In [1]: import numpy as np

In [2]: np.set_printoptions(precision=3, suppress=True, linewidth=160, floatmode="fixed")

In [3]: F = np.array([[0, 2, 3, 0, 0],
   ...:     [0, 1, 0, 1, 3],
   ...:     [1, 1, 0, 1, 3],
   ...:     [3, 3, 1, 1, 2],
   ...:     [1, 2, 3, 1, 2],
   ...:     [0, 0, 1, 3, 0]])

In [4]: F
Out[4]: 
array([[0, 2, 3, 0, 0],
       [0, 1, 0, 1, 3],
       [1, 1, 0, 1, 3],
       [3, 3, 1, 1, 2],
       [1, 2, 3, 1, 2],
       [0, 0, 1, 3, 0]])

In [5]: A2 = np.c_[F[:, :3] @ np.array([[3, 2, 0], [3, 0, 3], [2, 2, 3]]), np.array([-1, 3, -1, 0, 0, -2])]

In [6]: A2
Out[6]: 
array([[12,  6, 15, -1],
       [ 3,  0,  3,  3],
       [ 6,  2,  3, -1],
       [20,  8, 12,  0],
       [15,  8, 15,  0],
       [ 2,  2,  3, -2]])

In [7]: np.linalg.matrix_rank(A2)
Out[7]: np.int64(4)

In [8]: np.linalg.norm(np.linalg.qr(F)[0].T @ A2, axis=0) ** 2 / ((A2 ** 2).sum(axis=0) + 1e-12)
Out[8]: array([1.000, 1.000, 1.000, 0.600])

In [9]: np.round(np.linalg.lstsq(F, A2[:, 0])[0], 3) + 0
Out[9]: array([3.000, 3.000, 2.000, 0.000, 0.000])

In [10]: proj = F @ np.linalg.solve(F.T @ F, F.T)

In [11]: np.linalg.matrix_rank(np.eye(6) - proj)
Out[11]: np.int64(1)

In [12]: np.diag(proj)
Out[12]: array([0.852, 0.833, 0.464, 0.985, 0.869, 0.997])

In [13]: A = np.load("w.npy")

In [14]: A
Out[14]: 
array([[-1,  2,  0,  2,  1,  0,  1, -2, -2, -1,  1],
       [-1, -2,  1, -2, -2, -1,  1,  0,  2,  0,  0],
       [ 0,  1,  1, -2,  1,  1,  2, -1,  2,  0, -1],
       [-2,  0, -1, -1, -2,  1, -2, -2,  2, -1,  1],
       [ 2,  1,  0,  1, -2,  1,  0,  1, -1,  2, -1],
       [-2,  2,  1,  0,  0,  2,  2,  2,  0, -1,  2],
       [ 1,  0,  2, -2,  0,  1,  0,  1,  0, -1, -1],
       [-2, -1, -1, -2, -1,  0,  2, -1,  2, -2,  1],
       [ 1, -2,  2, -2, -2, -2, -1,  1,  0,  2,  0],
       [ 1, -2,  2, -1, -1,  1,  2,  2, -2,  2,  1],
       [ 0,  1,  2, -1, -2, -2, -1, -1,  0, -1,  0]])

In [15]: u = np.array([0, -2])

In [16]: np.cross(A[9, :3], A[7, :3])
Out[16]: array([ 4, -3, -5])

In [17]: np.polyval(u, A[9])
Out[17]: array([-2, -2, -2, -2, -2, -2, -2, -2, -2, -2, -2])

In [18]: np.array([np.convolve(row, u, "same") for row in A])
Out[18]: 
array([[ 0,  2, -4,  0, -4, -2,  0, -2,  4,  4,  2],
       [ 0,  2,  4, -2,  4,  4,  2, -2,  0, -4,  0],
       [ 0,  0, -2, -2,  4, -2, -2, -4,  2, -4,  0],
       [ 0,  4,  0,  2,  2,  4, -2,  4,  4, -4,  2],
       [ 0, -4, -2,  0, -2,  4, -2,  0, -2,  2, -4],
       [ 0,  4, -4, -2,  0,  0, -4, -4, -4,  0,  2],
       [ 0, -2,  0, -4,  4,  0, -2,  0, -2,  0,  2],
       [ 0,  4,  2,  2,  4,  2,  0, -4,  2, -4,  4],
       [ 0, -2,  4, -4,  4,  4,  4,  2, -2,  0, -4],
       [ 0, -2,  4, -4,  2,  2, -2, -4, -4,  4, -4],
       [ 0,  0, -2, -4,  2,  4,  4,  2,  2,  0,  2]])

In [19]: round(np.linalg.norm(A[6], 1), 3), round(np.linalg.norm(A[6], np.inf), 3)
Out[19]: (np.float64(9.0), np.float64(2.0))

In [20]: A[6] @ A[5]
Out[20]: np.int64(3)

In [21]: np.round(np.linalg.norm(A, "nuc"), 3)
Out[21]: np.float64(42.796)

In [22]: np.round(np.linalg.norm(A, 2), 3)
Out[22]: np.float64(8.2)

In [23]: round(float(np.linalg.norm(A) ** 2 / np.linalg.norm(A, 2) ** 2), 3)
Out[23]: 3.555

In [24]: np.linalg.norm(A, axis=0)
Out[24]: array([4.583, 4.899, 4.583, 5.292, 4.899, 4.243, 4.899, 4.690, 5.000, 4.583, 3.317])

In [25]: np.linalg.norm(A, axis=1).argmax()
Out[25]: np.int64(9)

In [26]: def softmax(z):
    ...:     e = np.exp(z - z.max(axis=-1, keepdims=True))
    ...:     return e / e.sum(axis=-1, keepdims=True)
    ...: 

In [27]: np.round(softmax(10 * A[1]), 3) + 0
Out[27]: array([0.000, 0.000, 0.000, 0.000, 0.000, 0.000, 0.000, 0.000, 1.000, 0.000, 0.000])

In [28]: softmax(A[1])
Out[28]: array([0.022, 0.008, 0.160, 0.008, 0.008, 0.022, 0.160, 0.059, 0.435, 0.059, 0.059])

In [29]: att = A @ A.T / np.sqrt(11)

In [30]: softmax(att).round(6).argmax(axis=1)
Out[30]: array([ 0,  1,  2,  3,  4,  5,  6,  7,  8,  9, 10])

In [31]: data = np.load("test14.npy")

In [32]: data
Out[32]: 
array([[ 1.000,  0.000,  0.000,  0.000,  0.000,  0.000,  0.000,  0.000,  0.000,  0.000],
       [ 0.000,  1.000,  0.000,  0.000,  0.000,  0.000,  0.000,  0.000,  0.000,  0.000],
       [ 0.000,  0.000,  1.000,  0.000,  0.000,  0.000,  0.000,  0.000,  0.000,  0.000],
       [ 0.000,  0.000,  0.000, -1.000,  0.000,  0.000,  0.000,  0.000,  0.000,  0.000],
       [ 0.000,  0.000,  0.000,  0.000,  1.000,  0.000,  0.000,  0.000,  0.000,  0.000],
       [ 0.000,  0.000,  0.000,  0.000,  0.000, -1.000,  0.000,  0.000,  0.000,  0.000],
       [ 0.000,  0.000,  0.000,  0.000,  0.000,  0.000,  1.000,  0.000,  0.000,  0.000],
       [ 0.000,  0.000,  0.000,  0.000,  0.000,  0.000,  0.000,  1.000,  0.000,  0.000],
       [ 0.000,  0.000,  0.000,  0.000,  0.000,  0.000,  0.000,  0.000,  1.000,  0.000],
       [ 0.000,  0.000,  0.000,  0.000,  0.000,  0.000,  0.000,  0.000,  0.000,  1.000]])

In [33]: # 10 groups of indices that never mix

In [34]: u = np.array([2, -1])

In [35]: np.polyval(u, data[7])
Out[35]: array([-1.000, -1.000, -1.000, -1.000, -1.000, -1.000, -1.000,  1.000, -1.000, -1.000])

In [36]: np.array([np.convolve(row, u, "same") for row in data])
Out[36]: 
array([[ 2.000, -1.000,  0.000,  0.000,  0.000,  0.000,  0.000,  0.000,  0.000,  0.000],
       [ 0.000,  2.000, -1.000,  0.000,  0.000,  0.000,  0.000,  0.000,  0.000,  0.000],
       [ 0.000,  0.000,  2.000, -1.000,  0.000,  0.000,  0.000,  0.000,  0.000,  0.000],
       [ 0.000,  0.000,  0.000, -2.000,  1.000,  0.000,  0.000,  0.000,  0.000,  0.000],
       [ 0.000,  0.000,  0.000,  0.000,  2.000, -1.000,  0.000,  0.000,  0.000,  0.000],
       [ 0.000,  0.000,  0.000,  0.000,  0.000, -2.000,  1.000,  0.000,  0.000,  0.000],
       [ 0.000,  0.000,  0.000,  0.000,  0.000,  0.000,  2.000, -1.000,  0.000,  0.000],
       [ 0.000,  0.000,  0.000,  0.000,  0.000,  0.000,  0.000,  2.000, -1.000,  0.000],
       [ 0.000,  0.000,  0.000,  0.000,  0.000,  0.000,  0.000,  0.000,  2.000, -1.000],
       [ 0.000,  0.000,  0.000,  0.000,  0.000,  0.000,  0.000,  0.000,  0.000,  2.000]])

In [37]: np.cross(data[7, :3], data[1, :3])
Out[37]: array([0.000, 0.000, 0.000])

In [38]: th = np.radians(45)

In [39]: R = np.eye(10)

In [40]: R[7, 7] = R[2, 2] = np.cos(th)

In [41]: R[7, 2], R[2, 7] = -np.sin(th), np.sin(th)

In [42]: R
Out[42]: 
array([[ 1.000,  0.000,  0.000,  0.000,  0.000,  0.000,  0.000,  0.000,  0.000,  0.000],
       [ 0.000,  1.000,  0.000,  0.000,  0.000,  0.000,  0.000,  0.000,  0.000,  0.000],
       [ 0.000,  0.000,  0.707,  0.000,  0.000,  0.000,  0.000,  0.707,  0.000,  0.000],
       [ 0.000,  0.000,  0.000,  1.000,  0.000,  0.000,  0.000,  0.000,  0.000,  0.000],
       [ 0.000,  0.000,  0.000,  0.000,  1.000,  0.000,  0.000,  0.000,  0.000,  0.000],
       [ 0.000,  0.000,  0.000,  0.000,  0.000,  1.000,  0.000,  0.000,  0.000,  0.000],
       [ 0.000,  0.000,  0.000,  0.000,  0.000,  0.000,  1.000,  0.000,  0.000,  0.000],
       [ 0.000,  0.000, -0.707,  0.000,  0.000,  0.000,  0.000,  0.707,  0.000,  0.000],
       [ 0.000,  0.000,  0.000,  0.000,  0.000,  0.000,  0.000,  0.000,  1.000,  0.000],
       [ 0.000,  0.000,  0.000,  0.000,  0.000,  0.000,  0.000,  0.000,  0.000,  1.000]])

In [43]: A2 = data @ R.T

In [44]: np.allclose(data @ data.T, A2 @ A2.T)
Out[44]: True

In [45]: np.allclose(np.linalg.norm(data, axis=1), np.linalg.norm(A2, axis=1))
Out[45]: True

In [46]: np.round(np.linalg.det(R), 3), round(np.trace(R), 3)
Out[46]: (np.float64(1.0), np.float64(9.414))

In [47]: J = np.loadtxt("sample9.csv", delimiter=",")

In [48]: J
Out[48]: 
array([[-0.922,  0.182, -0.274,  0.206],
       [ 0.142, -0.097, -0.877, -0.449],
       [ 0.354,  0.658, -0.315,  0.585],
       [ 0.071, -0.724, -0.237,  0.643]])

In [49]: # orthonormal columns

In [50]: O, evecs = np.linalg.qr(J[:, :2])[0], np.linalg.qr(J[:, 2:])[0]

In [51]: sv = np.linalg.svd(O.T @ evecs, compute_uv=False)

In [52]: np.degrees(np.arccos(sv.clip(0, 1)))
Out[52]: array([90.000, 90.000])

In [53]: (sv > 0.9).sum()
Out[53]: np.int64(0)

In [54]: U, sv, vt = np.linalg.svd(J, full_matrices=False)

In [55]: np.sqrt((sv ** 2).sum()), np.round(np.linalg.norm(J), 3)
Out[55]: (np.float64(2.0), np.float64(2.0))

In [56]: np.round(vt @ vt.T, 3) + 0
Out[56]: 
array([[1.000, 0.000, 0.000, 0.000],
       [0.000, 1.000, 0.000, 0.000],
       [0.000, 0.000, 1.000, 0.000],
       [0.000, 0.000, 0.000, 1.000]])

In [57]: np.round(U.T @ U, 3) + 0
Out[57]: 
array([[1.000, 0.000, 0.000, 0.000],
       [0.000, 1.000, 0.000, 0.000],
       [0.000, 0.000, 1.000, 0.000],
       [0.000, 0.000, 0.000, 1.000]])

In [58]: sv
Out[58]: array([1.000, 1.000, 1.000, 1.000])

In [59]: (sv > 1e-8).sum()
Out[59]: np.int64(4)

In [60]: np.round(U.T @ J @ vt.T, 3) + 0
Out[60]: 
array([[1.000, 0.000, 0.000, 0.000],
       [0.000, 1.000, 0.000, 0.000],
       [0.000, 0.000, 1.000, 0.000],
       [0.000, 0.000, 0.000, 1.000]])

In [61]: rng = np.random.default_rng(13)

In [62]: labels = rng.permutation(4)

In [63]: labels
Out[63]: array([3, 2, 1, 0])

In [64]: A2 = J[labels][:, labels]

In [65]: np.sort(np.abs(np.linalg.eigvals(A2)))
Out[65]: array([1.000, 1.000, 1.000, 1.000])

In [66]: round(np.linalg.det(A2), 3), round(np.linalg.det(J[labels]), 3)
Out[66]: (np.float64(-1.0), np.float64(-1.0))

In [67]: np.diag(A2)
Out[67]: array([ 0.643, -0.315, -0.097, -0.922])

In [68]: feats = np.arange(40).reshape(5, 8) + 5

In [69]: feats
Out[69]: 
array([[ 5,  6,  7,  8,  9, 10, 11, 12],
       [13, 14, 15, 16, 17, 18, 19, 20],
       [21, 22, 23, 24, 25, 26, 27, 28],
       [29, 30, 31, 32, 33, 34, 35, 36],
       [37, 38, 39, 40, 41, 42, 43, 44]])

In [70]: # rows and columns are dependent

In [71]: U, sv, vt = np.linalg.svd(feats)

In [72]: np.argmax(sv[:-1] / (sv[1:] + 1e-6)) + 1
Out[72]: np.int64(2)

In [73]: A2 = U[:, :2] @ np.diag(sv[:2]) @ vt[:2]

In [74]: np.linalg.matrix_rank(feats, rtol=0.05)
Out[74]: np.int64(1)

In [75]: round(np.linalg.norm(feats - A2) / np.linalg.norm(feats), 3)
Out[75]: np.float64(0.0)

In [76]: round(float(np.linalg.norm(feats - A2, 2)), 3), round(sv[2], 3)
Out[76]: (0.0, np.float64(0.0))

In [77]: A2
Out[77]: 
array([[ 5.000,  6.000,  7.000,  8.000,  9.000, 10.000, 11.000, 12.000],
       [13.000, 14.000, 15.000, 16.000, 17.000, 18.000, 19.000, 20.000],
       [21.000, 22.000, 23.000, 24.000, 25.000, 26.000, 27.000, 28.000],
       [29.000, 30.000, 31.000, 32.000, 33.000, 34.000, 35.000, 36.000],
       [37.000, 38.000, 39.000, 40.000, 41.000, 42.000, 43.000, 44.000]])

In [78]: round(float(np.abs(feats - A2).max()), 3)
Out[78]: 0.0

In [79]: E = np.load("case3.npy")

In [80]: E
Out[80]: 
array([[  8.901,  -2.114,  -3.143,   0.756,   2.330,   2.916,  -4.794],
       [  1.272,   0.642,  -1.274,  -1.254,  -4.349,  -1.136,  -0.102],
       [  0.994,   0.371,  -6.592,   2.296,   0.184,  -4.499,  -2.616],
       [  9.396,   4.962,  -1.774,   1.916,  -6.421,  -1.378,  -1.691],
       [  4.188,  10.115,  -2.677,   6.786,  -1.745,   1.236,  -8.215],
       [  3.391,   3.329,   1.472,  -0.912,   2.275,   4.921,  -5.666],
       [ -7.861,   4.855,   0.426,   0.410,  -5.515,  -4.508,   1.981],
       [  2.926,  -0.766,  -4.350,  -3.839,   5.015,   0.338,  -1.472],
       [ -3.635,  -4.227,   1.037,   1.321,  -2.067,   1.660,  -2.911],
       [  0.883,   2.889,  -2.581,   1.675,   2.062,   1.466,  -1.659],
       [ -5.040,  -0.945,  -2.657,   2.639,  -0.818,  -3.350,  -4.833],
       [ -0.453,  -2.294,  -2.503,  -5.631,   1.589,   2.416,   3.118],
       [  0.552,   2.932,   1.265,  -2.919,  -2.083,   4.584,   3.333],
       [ -0.472,  -7.437,   2.204,  -0.278,  -0.117,  -0.137,  -0.184],
       [  2.886,  -0.235,   0.815,   3.378,  -0.050,  -3.273,   1.930],
       [-10.649,  -2.218,   2.726,   1.226,   0.375,   6.061,  -0.798],
       [ -3.254,   2.305,  -3.865,   3.798,  -0.131,   0.856,   2.535],
       [  6.239,   0.139,   1.387,  -4.706,  -5.217,   1.147,  -3.705],
       [ 10.357,   2.266,  -4.276,   2.156,  -6.233,   2.031,  -4.444],
       [ -6.282,   2.430,   8.573,   0.089,   3.081,   1.941,   6.357],
       [ -3.312,  -4.030,  -0.472,  -2.985,  -0.595,  -1.732,  -4.547],
       [  0.052,  -8.101,   0.326,  -5.742,   5.759,  -6.634,   1.995],
       [  2.792,  -1.605,  -3.506,   5.208,   4.962,  -4.297,  -6.705],
       [  3.514,   3.589,  -8.454,   1.687,  -6.798,  -2.966,   1.413],
       [ -0.920,  -8.980,   0.382,  -3.740,   4.510,  -1.688,  -2.702],
       [ -1.816,   0.451,  -0.458,   0.324,  -0.384,  -0.242,  -0.872],
       [ -5.817,   0.237,  -1.403,   9.164,   6.535,   2.798,   5.195],
       [  4.968,  -4.622,  -0.195,   1.213,  -5.838,  -2.824,   1.244],
       [ -3.996,   0.895,   0.967,   0.600,  -7.377,   1.127,   1.993],
       [  0.216,   5.298,  -0.276,   4.077,  -2.651,   0.132,   3.019]])

In [81]: proj = E @ np.linalg.solve(E.T @ E, E.T)

In [82]: np.round(np.linalg.eigvalsh(proj), 3) + 0
Out[82]: 
array([0.000, 0.000, 0.000, 0.000, 0.000, 0.000, 0.000, 0.000, 0.000, 0.000, 0.000, 0.000, 0.000, 0.000, 0.000, 0.000, 0.000, 0.000, 0.000, 0.000, 0.000,
       0.000, 0.000, 1.000, 1.000, 1.000, 1.000, 1.000, 1.000, 1.000])

In [83]: cen = E - E.mean(axis=0)

In [84]: evecs = np.linalg.svd(cen)[2][:5]

In [85]: A2 = cen - cen @ evecs.T @ evecs

In [86]: A2.std(axis=0)
Out[86]: array([0.611, 1.324, 1.720, 1.545, 0.632, 1.269, 0.372])

In [87]: np.linalg.norm(A2, axis=1).round(6).argmax()
Out[87]: np.int64(27)

In [88]: np.diag(evecs.T @ evecs)
Out[88]: array([0.928, 0.638, 0.376, 0.542, 0.915, 0.632, 0.969])

In [89]: np.round(np.cov(cen @ evecs.T, rowvar=False), 3) + 0
Out[89]: 
array([[35.246,  0.000,  0.000,  0.000,  0.000],
       [ 0.000, 23.717,  0.000,  0.000,  0.000],
       [ 0.000,  0.000, 14.920,  0.000,  0.000],
       [ 0.000,  0.000,  0.000, 11.590,  0.000],
       [ 0.000,  0.000,  0.000,  0.000,  8.645]])

In [90]: u = np.array([2, 1, 1])

In [91]: np.polyval(u, E[27])
Out[91]: array([55.330, 39.104,  0.881,  5.156, 63.326, 14.126,  5.339])
